$ ipython --no-banner

In [1]: import numpy as np

In [2]: np.set_printoptions(precision=2, suppress=True, linewidth=200)

In [3]: M = np.array([[0.0, 0.0, 0.0], [0.0, 0.0, 1.0], [0.0, 1.0, 0.0]])

In [4]: # 2 blocks once reordered

In [5]: evals, evecs = np.linalg.eigh(M)

In [6]: vec = np.array([5, -3, -4])

In [7]: print(np.abs(M).sum(axis=1).max(), np.abs(evals).max())
1.0 1.0

In [8]: print(vec @ M @ vec / (vec @ vec), evals[0], evals[-1])
0.48 -1.0 1.0

In [9]: W0 = np.loadtxt("a.csv", delimiter=",")

In [10]: print(W0)
[[0.37 0.16 0.27 0.37]
 [0.16 0.07 0.11 0.16]
 [0.27 0.11 0.19 0.27]
 [0.37 0.16 0.27 0.37]]

In [11]: # applying it twice changes nothing

In [12]: evals, evecs = np.linalg.eigh(W0)

In [13]: print(evals.round(2) + 0)
[0. 0. 0. 1.]

In [14]: print(np.abs(evecs[:, -1]).round(6).argmax())
0

In [15]: print((evals > 1e-8).sum(), (evals < -1e-8).sum())
1 0

In [16]: vec = np.array([-2, 3, -1, 1])

In [17]: print(round((vec - W0 @ vec) @ (W0 @ vec), 2))
-0.0

In [18]: print(np.allclose(W0, W0.T))
True

In [19]: print(np.allclose(W0 @ W0.T, W0.T @ W0))
True

In [20]: print(round(float(np.abs(np.linalg.eigvals(W0)).max()), 2))
1.0

In [21]: print((W0 - W0.T) / 2)
[[0. 0. 0. 0.]
 [0. 0. 0. 0.]
 [0. 0. 0. 0.]
 [0. 0. 0. 0.]]

In [22]: A2 = np.array([[-1, -2], [1, -2], [0, -1], [0, -1]])

In [23]: basis = np.array([[-4, 2, -5], [0, 0, 2]])

In [24]: rng = np.random.default_rng(8161)

In [25]: feats = A2 @ basis + 0.1 * rng.normal(size=(4, 3))

In [26]: print(feats)
[[ 3.91 -1.93  0.97]
 [-3.91  1.95 -9.07]
 [ 0.21 -0.02 -1.98]
 [ 0.17  0.02 -2.05]]

In [27]: evals, evecs = np.linalg.eigh(W0)

In [28]: vec = np.array([-2, -2, 2, -2])

In [29]: print(round(float(np.abs(W0).sum(axis=1).max()), 2), np.abs(evals).max())
1.17 1.0

In [30]: print(evecs * np.abs(evals) @ evecs.T)
[[0.37 0.16 0.27 0.37]
 [0.16 0.07 0.11 0.16]
 [0.27 0.11 0.19 0.27]
 [0.37 0.16 0.27 0.37]]

In [31]: print(evecs * np.maximum(evals, 0) @ evecs.T)
[[0.37 0.16 0.27 0.37]
 [0.16 0.07 0.11 0.16]
 [0.27 0.11 0.19 0.27]
 [0.37 0.16 0.27 0.37]]

In [32]: print(round(vec @ W0 @ vec, 2))
4.36

In [33]: print((np.sign(evecs[:, -1].round(6)) == np.sign(evecs[0, -1].round(6))).astype(int))
[1 1 1 1]

In [34]: q, R = np.linalg.qr(feats)

In [35]: print(q.round(2) + 0)
[[-0.71  0.    0.71]
 [ 0.71 -0.07  0.7 ]
 [-0.04 -0.59  0.04]
 [-0.03 -0.81 -0.09]]

In [36]: print(round(abs(R[0, 0]), 2), round(float(np.linalg.norm(feats[:, 0])), 2))
5.54 5.54

In [37]: print(R)
[[-5.54  2.74 -6.97]
 [ 0.   -0.13  3.45]
 [ 0.    0.   -5.57]]

In [38]: print(round(np.trace(q @ q.T), 2))
3.0

In [39]: def softmax(z):
    ...:     e = np.exp(z - z.max(axis=-1, keepdims=True))
    ...:     return e / e.sum(axis=-1, keepdims=True)
    ...: 

In [40]: print(softmax(feats).sum(axis=1))
[1. 1. 1. 1.]

In [41]: print(np.round(softmax(feats[0] + 3), 2) + 0)
[0.95 0.   0.05]

In [42]: att = feats @ feats.T / np.sqrt(3)

In [43]: print(np.round(softmax(att), 2) + 0)
[[1. 0. 0. 0.]
 [0. 1. 0. 0.]
 [0. 1. 0. 0.]
 [0. 1. 0. 0.]]

In [44]: A2 = np.array([[1, 2], [-3, 1], [2, -3]])

In [45]: print(np.einsum("ij,ij->i", feats, feats))
[ 19.93 101.44   3.96   4.25]

In [46]: print(np.linalg.matrix_rank(np.vstack([feats, A2.T])))
3

In [47]: print(A2.T @ feats.T)
[[ 11.65 -27.9   -3.68  -4.  ]
 [  2.96  21.34   6.32   6.52]]

In [48]: q = feats.astype(float).copy()

In [49]: for j in range(3):
    ...:     q[:, j] -= q[:, :j] @ (q[:, :j].T @ q[:, j])
    ...:     q[:, j] /= np.linalg.norm(q[:, j])
    ...: 

In [50]: print(np.round(q.T @ feats, 2) + 0)
[[ 5.54 -2.74  6.97]
 [ 0.    0.13 -3.45]
 [ 0.    0.    5.57]]

In [51]: print(np.round(q.T @ q, 2) + 0)
[[1. 0. 0.]
 [0. 1. 0.]
 [0. 0. 1.]]
